% ipython --no-banner

In [1]: import numpy as np

In [2]: np.set_printoptions(suppress=True, linewidth=140)

In [3]: F = np.load("case9.npy")

In [4]: F
Out[4]: 
array([[ 0,  0,  0,  1,  0],
       [ 0,  2, -2,  0, -1],
       [ 0,  1, -5,  0,  5],
       [ 1,  0,  0,  2,  0],
       [ 0, -3,  1,  0, -1]])

In [5]: # splits into 2 blocks

In [6]: round(float(np.linalg.det(F)), 3)
Out[6]: -42.0

In [7]: np.round(np.sort(np.abs(np.linalg.eigvals(F))), 3)
Out[7]: array([0.414, 2.414, 2.509, 3.413, 4.905])

In [8]: np.allclose(F @ F.T, F.T @ F)
Out[8]: False

In [9]: round(float(np.abs(np.linalg.eigvals(F)).max()), 3)
Out[9]: 4.905

In [10]: (F + F.T) / 2
Out[10]: 
array([[ 0. ,  0. ,  0. ,  1. ,  0. ],
       [ 0. ,  2. , -0.5,  0. , -2. ],
       [ 0. , -0.5, -5. ,  0. ,  3. ],
       [ 1. ,  0. ,  0. ,  2. ,  0. ],
       [ 0. , -2. ,  3. ,  0. , -1. ]])

In [11]: np.linalg.determinant(F)
AttributeError: module 'numpy.linalg' has no attribute 'determinant'


In [12]: x0 = np.array([3, 2, -1, 2, -1])

In [13]: h = np.maximum(F @ x0, 0)

In [14]: np.maximum(F @ (3 * x0), 0)
Out[14]: array([ 6, 21,  6, 21,  0])

In [15]: np.maximum(F @ x0, 0) - np.maximum(-F @ x0, 0)
Out[15]: array([ 2,  7,  2,  7, -6])

In [16]: np.flatnonzero(h > 1e-9)
Out[16]: array([0, 1, 2, 3])

In [17]: np.flatnonzero(np.linalg.matrix_power((F != 0) + (F.T != 0) + np.eye(5), 5)[0])
Out[17]: array([0, 3])

In [18]: (np.linalg.matrix_power((F != 0) + (F.T != 0) + np.eye(5), 5) > 0).astype(int)
Out[18]: 
array([[1, 0, 0, 1, 0],
       [0, 1, 1, 0, 1],
       [0, 1, 1, 0, 1],
       [1, 0, 0, 1, 0],
       [0, 1, 1, 0, 1]])

In [19]: m1 = np.loadtxt("block13.csv", delimiter=",")

In [20]: m1
Out[20]: 
array([[-1., -2., -1., -2., -1., -2.],
       [ 3., -2.,  3., -2.,  3., -2.],
       [ 2.,  0.,  2.,  0.,  2.,  0.],
       [-1., -2., -1., -2., -1., -2.],
       [ 3., -2.,  3., -2.,  3., -2.],
       [ 2.,  0.,  2.,  0.,  2.,  0.]])

In [21]: # columns 0 and 2 are equal

In [22]: T = np.stack([m1, 2 * m1, m1[::-1]])

In [23]: np.einsum("bij,cij->bc", T, T)
Out[23]: 
array([[132., 264.,  54.],
       [264., 528., 108.],
       [ 54., 108., 132.]])

In [24]: (T @ m1.T).shape
Out[24]: (3, 6, 6)

In [25]: np.linalg.matrix_rank(T)
Out[25]: array([2, 2, 2])

In [26]: T.shape
Out[26]: (3, 6, 6)

In [27]: np.round(np.linalg.det(T), 3)
Out[27]: array([0., 0., 0.])

In [28]: np.round(np.linalg.norm(T, axis=(1, 2)), 3)
Out[28]: array([11.489, 22.978, 11.489])

In [29]: M = np.array([[2, 2, 2, 4],
    ...:     [-1, -2, 0, 0],
    ...:     [0, 3, 3, 6],
    ...:     [1, 0, 2, 4],
    ...:     [1, -2, -2, -4]])

In [30]: # rows and columns are dependent

In [31]: x0 = np.array([3, 2, 3, 1])

In [32]: M @ x0
Out[32]: array([ 20,  -7,  21,  13, -11])

In [33]: (M @ x0).argmax()
Out[33]: np.int64(2)

In [34]: np.einsum("ij,j->i", M, x0)
Out[34]: array([ 20,  -7,  21,  13, -11])

In [35]: (M * x0).sum(axis=1)
Out[35]: array([ 20,  -7,  21,  13, -11])

In [36]: M @ np.ones(4)
Out[36]: array([10., -3., 12.,  7., -7.])

In [37]: np.linalg.norm(M @ x0) <= np.linalg.norm(M, 2) * np.linalg.norm(x0) + 1e-9
Out[37]: np.True_

In [38]: np.sign((M @ x0).round(6))
Out[38]: array([ 1, -1,  1,  1, -1])

In [39]: M * x0
Out[39]: 
array([[ 6,  4,  6,  4],
       [-3, -4,  0,  0],
       [ 0,  6,  9,  6],
       [ 3,  0,  6,  4],
       [ 3, -4, -6, -4]])

In [40]: M.reshape(2, -1)
Out[40]: 
array([[ 2,  2,  2,  4, -1, -2,  0,  0,  0,  3],
       [ 3,  6,  1,  0,  2,  4,  1, -2, -2, -4]])

In [41]: M.reshape(-1, 2)
Out[41]: 
array([[ 2,  2],
       [ 2,  4],
       [-1, -2],
       [ 0,  0],
       [ 0,  3],
       [ 3,  6],
       [ 1,  0],
       [ 2,  4],
       [ 1, -2],
       [-2, -4]])

In [42]: T = M.reshape(5, 2, -1)

In [43]: T.sum(axis=1)
Out[43]: 
array([[ 4,  6],
       [-1, -2],
       [ 3,  9],
       [ 3,  4],
       [-1, -6]])

In [44]: T[:, 0]
Out[44]: 
array([[ 2,  2],
       [-1, -2],
       [ 0,  3],
       [ 1,  0],
       [ 1, -2]])

In [45]: def softmax(z):
    ...:     e = np.exp(z - z.max(axis=-1, keepdims=True))
    ...:     return e / e.sum(axis=-1, keepdims=True)
    ...: 

In [46]: np.round(softmax(M).sum(axis=1), 3)
Out[46]: array([1., 1., 1., 1., 1.])

In [47]: np.round(softmax(10 * M[1]), 3) + 0
Out[47]: array([0. , 0. , 0.5, 0.5])

In [48]: scores = M @ M.T / np.sqrt(4)

In [49]: np.round(softmax(scores), 3) + 0
Out[49]: 
array([[0.018, 0.   , 0.981, 0.001, 0.   ],
       [0.003, 0.701, 0.003, 0.035, 0.258],
       [0.   , 0.   , 1.   , 0.   , 0.   ],
       [0.018, 0.   , 0.971, 0.011, 0.   ],
       [0.   , 0.   , 0.   , 0.   , 1.   ]])

In [50]: K = np.load("run18.npy")

In [51]: K
Out[51]: 
array([[ 0,  0,  0, -3,  3],
       [ 2,  0,  3,  0,  2],
       [ 3,  0,  0,  0,  0],
       [ 0,  0,  0, -2,  0],
       [ 0, -2,  0,  0,  0]])

In [52]: x0 = np.array([0, 2, 1, 3, 0])

In [53]: rhs = K @ x0

In [54]: rhs
Out[54]: array([-9,  3,  0, -6, -4])

In [55]: np.round(np.linalg.solve(K.T, K[2]), 3)
Out[55]: array([-0.,  0.,  1., -0., -0.])

In [56]: np.round(np.linalg.solve(K, rhs + K[:, 1]), 3) + 0
Out[56]: array([0., 3., 1., 3., 0.])

In [57]: np.round(np.linalg.solve(K, 2 * rhs), 3) + 0
Out[57]: array([0., 4., 2., 6., 0.])

In [58]: np.round(softmax(F[0] + 3), 3)
Out[58]: array([0.149, 0.149, 0.149, 0.405, 0.149])

In [59]: np.round(softmax(10 * F[0]), 3) + 0
Out[59]: array([0., 0., 0., 1., 0.])

In [60]: scores = F @ F.T / np.sqrt(5)

In [61]: softmax(scores).round(6).argmax(axis=1)
Out[61]: array([3, 1, 2, 3, 4])

In [62]: np.round(softmax(scores + np.triu(np.full(scores.shape, -np.inf), 1)), 3) + 0
Out[62]: 
array([[1.   , 0.   , 0.   , 0.   , 0.   ],
       [0.018, 0.982, 0.   , 0.   , 0.   ],
       [0.   , 0.   , 1.   , 0.   , 0.   ],
       [0.177, 0.072, 0.072, 0.678, 0.   ],
       [0.007, 0.   , 0.   , 0.007, 0.985]])

In [63]: arr = np.array([[0.0, 1.0, 1.0], [1.0, 0.0, 1.0], [1.0, 1.0, 0.0]])

In [64]: # symmetric, so the eigenvalues are real

In [65]: [round(float(np.linalg.det(arr[:i, :i])), 2) + 0 for i in range(1, 4)]
Out[65]: [0.0, -1.0, 2.0]

In [66]: np.round(np.linalg.eigvalsh(arr).min(), 3)
Out[66]: np.float64(-1.0)

In [67]: x0 = np.array([-2, 2, -2])

In [68]: rhs = arr @ x0

In [69]: rhs
Out[69]: array([ 0., -4.,  0.])

In [70]: np.round(np.linalg.solve(arr, rhs), 3)
Out[70]: array([-2.,  2., -2.])

In [71]: np.round(np.linalg.solve(arr, arr[:, 0]), 3)
Out[71]: array([ 1.,  0., -0.])

In [72]: np.round(np.linalg.solve(arr, -2 * rhs), 3)
Out[72]: array([ 4., -4.,  4.])

In [73]: arr.sum(axis=0)
Out[73]: array([2., 2., 2.])

In [74]: Lm = np.diag(arr.sum(axis=1)) - arr

In [75]: Lm @ np.ones(3)
Out[75]: array([0., 0., 0.])

In [76]: np.linalg.matrix_rank(Lm)
Out[76]: np.int64(2)

In [77]: np.round(np.linalg.eigvalsh(Lm), 3) + 0
Out[77]: array([0., 3., 3.])

In [78]: round(np.linalg.det(Lm[1:, 1:]))
Out[78]: 3

In [79]: r0, g = arr[2], arr[1]

In [80]: r0 @ g
Out[80]: np.float64(1.0)

In [81]: pr = (r0 @ g) / (r0 @ r0) * r0

In [82]: np.outer(r0, g)
Out[82]: 
array([[1., 0., 1.],
       [1., 0., 1.],
       [0., 0., 0.]])

In [83]: round(float(np.linalg.norm(r0 + g) ** 2 + np.linalg.norm(r0 - g) ** 2), 3)
Out[83]: 8.0

In [84]: np.linalg.matrix_rank(np.outer(r0, g))
Out[84]: np.int64(1)

In [85]: evals, vecs = np.linalg.eig(arr)

In [86]: np.round(arr @ vecs[:, 0] - evals[0] * vecs[:, 0], 3) + 0
Out[86]: array([0., 0., 0.])

In [87]: np.round(np.sort(np.linalg.eigvals(arr @ arr)), 3)
Out[87]: array([1., 1., 4.])

In [88]: W0 = np.load("dump.npy")

In [89]: W0
Out[89]: 
array([[ 1.093,  1.953,  0.932,  1.973,  1.041],
       [ 1.052,  1.957,  1.08 ,  1.996,  1.023],
       [ 1.   ,  1.977,  1.023,  2.001,  0.953],
       [ 0.991,  1.898,  0.915,  1.967,  0.998],
       [ 0.982,  1.987,  0.967,  1.926,  1.033],
       [ 1.046,  2.015,  1.101,  2.014,  0.942],
       [ 1.034,  1.989,  1.038,  2.083,  0.967],
       [-2.929,  0.933, -2.015,  1.98 ,  2.031],
       [-2.955,  0.957, -1.902,  1.977,  1.974],
       [-3.088,  0.978, -1.976,  2.049,  1.998],
       [-3.102,  1.126, -1.98 ,  2.044,  2.058],
       [-2.901,  0.998, -2.075,  1.961,  2.038],
       [-2.978,  1.01 , -2.142,  2.012,  2.037],
       [-2.938,  1.015, -1.993,  2.027,  1.957]])

In [90]: proj = W0 @ np.linalg.solve(W0.T @ W0, W0.T)

In [91]: np.round(np.linalg.eigvalsh(proj), 3) + 0
Out[91]: array([0., 0., 0., 0., 0., 0., 0., 0., 0., 1., 1., 1., 1., 1.])

In [92]: np.round(proj @ W0[:, 4], 3)
Out[92]: array([1.041, 1.023, 0.953, 0.998, 1.033, 0.942, 0.967, 2.031, 1.974, 1.998, 2.058, 2.038, 2.037, 1.957])

In [93]: np.allclose(proj @ proj, proj)
Out[93]: True

In [94]: round(np.trace(proj), 3)
Out[94]: np.float64(5.0)

In [95]: round(float(np.linalg.det(K[::-1])), 3)
Out[95]: -108.0

In [96]: left, sv, VT = np.linalg.svd(W0)

In [97]: sv.round(3)
Out[97]: array([12.619,  8.456,  0.267,  0.139,  0.118])

In [98]: np.argmax(sv[:-1] / (sv[1:] + 1e-6)) + 1
Out[98]: np.int64(2)

In [99]: Y = left[:, :2] @ np.diag(sv[:2]) @ VT[:2]

In [100]: np.linalg.matrix_rank(Y)
Out[100]: np.int64(2)

In [101]: np.round(np.abs(W0 - Y).max(), 3)
Out[101]: np.float64(0.088)

In [102]: x0 = np.array([2, -3, 3, 1, -3])

In [103]: rhs = W0 @ x0

In [104]: b, lr = np.zeros(5), 1 / np.linalg.norm(W0, 2) ** 2

In [105]: for i in range(20):
     ...:     b -= lr * W0.T @ (W0 @ b - rhs)
     ...:     if i % 5 == 0: print(i, round(np.linalg.norm(W0 @ b - rhs), 3))
     ...: 
0 4.062
5 0.718
10 0.688
15 0.687

In [106]: round(np.linalg.cond(W0), 3)
Out[106]: np.float64(107.202)

In [107]: J = np.load("m.npy")

In [108]: J
Out[108]: 
array([[ 3, 15,  3,  3],
       [ 2, 10,  3,  1],
       [ 2, 10,  2,  1]])

In [109]: # column 1 dominates

In [110]: left, sv, VT = np.linalg.svd(J)

In [111]: sv.round(3)
Out[111]: array([21.753,  1.209,  0.582])

In [112]: Y = left[:, :1] @ np.diag(sv[:1]) @ VT[:1]

In [113]: np.linalg.matrix_rank(Y)
Out[113]: np.int64(1)

In [114]: np.round(np.linalg.norm(J - Y, 2), 3), round(sv[1], 3)
Out[114]: (np.float64(1.209), np.float64(1.209))

In [115]: np.round(np.linalg.norm(J - Y) / np.linalg.norm(J), 3)
Out[115]: np.float64(0.062)

In [116]: Y = np.array([[0, -2], [1, 1], [-3, -2], [-3, 2]])

In [117]: np.einsum("ik,kj->ij", J, Y)
Out[117]: 
array([[-3,  9],
       [-2,  2],
       [ 1,  4]])

In [118]: np.vstack([J, Y.T]).shape
Out[118]: (5, 4)

In [119]: J @ Y
Out[119]: 
array([[-3,  9],
       [-2,  2],
       [ 1,  4]])

In [120]: np.einsum("ij,ij->i", J, J)
Out[120]: array([252, 114, 109])

In [121]: Y = np.array([[-3, 1], [0, 1]])

In [122]: cent = np.kron(Y, J)

In [123]: round(np.linalg.norm(cent, 2), 3), np.round(np.linalg.norm(Y, 2) * np.linalg.norm(J, 2), 3)
Out[123]: (np.float64(69.166), np.float64(69.166))

In [124]: cent.shape
Out[124]: (6, 8)

In [125]: cent
Out[125]: 
array([[ -9, -45,  -9,  -9,   3,  15,   3,   3],
       [ -6, -30,  -9,  -3,   2,  10,   3,   1],
       [ -6, -30,  -6,  -3,   2,  10,   2,   1],
       [  0,   0,   0,   0,   3,  15,   3,   3],
       [  0,   0,   0,   0,   2,  10,   3,   1],
       [  0,   0,   0,   0,   2,  10,   2,   1]])

In [126]: data = np.load("arr.npy")

In [127]: data
Out[127]: 
array([[1.  , 0.  , 0.  ],
       [0.25, 0.5 , 0.25],
       [0.5 , 0.  , 0.5 ]])

In [128]: np.round(np.linalg.eigvals(data), 3)
Out[128]: array([0.5, 0.5, 1. ])

In [129]: np.einsum("ij,ji->", data, data)
Out[129]: np.float64(1.5)

In [130]: np.round(np.linalg.det(data.T), 3)
Out[130]: np.float64(0.25)

In [131]: np.round(np.linalg.det(data[::-1]), 3)
Out[131]: np.float64(-0.25)

In [132]: np.kron(np.eye(2, dtype=int), data)
Out[132]: 
array([[1.  , 0.  , 0.  , 0.  , 0.  , 0.  ],
       [0.25, 0.5 , 0.25, 0.  , 0.  , 0.  ],
       [0.5 , 0.  , 0.5 , 0.  , 0.  , 0.  ],
       [0.  , 0.  , 0.  , 1.  , 0.  , 0.  ],
       [0.  , 0.  , 0.  , 0.25, 0.5 , 0.25],
       [0.  , 0.  , 0.  , 0.5 , 0.  , 0.5 ]])

In [133]: np.einsum("ii->", data)
Out[133]: np.float64(2.0)
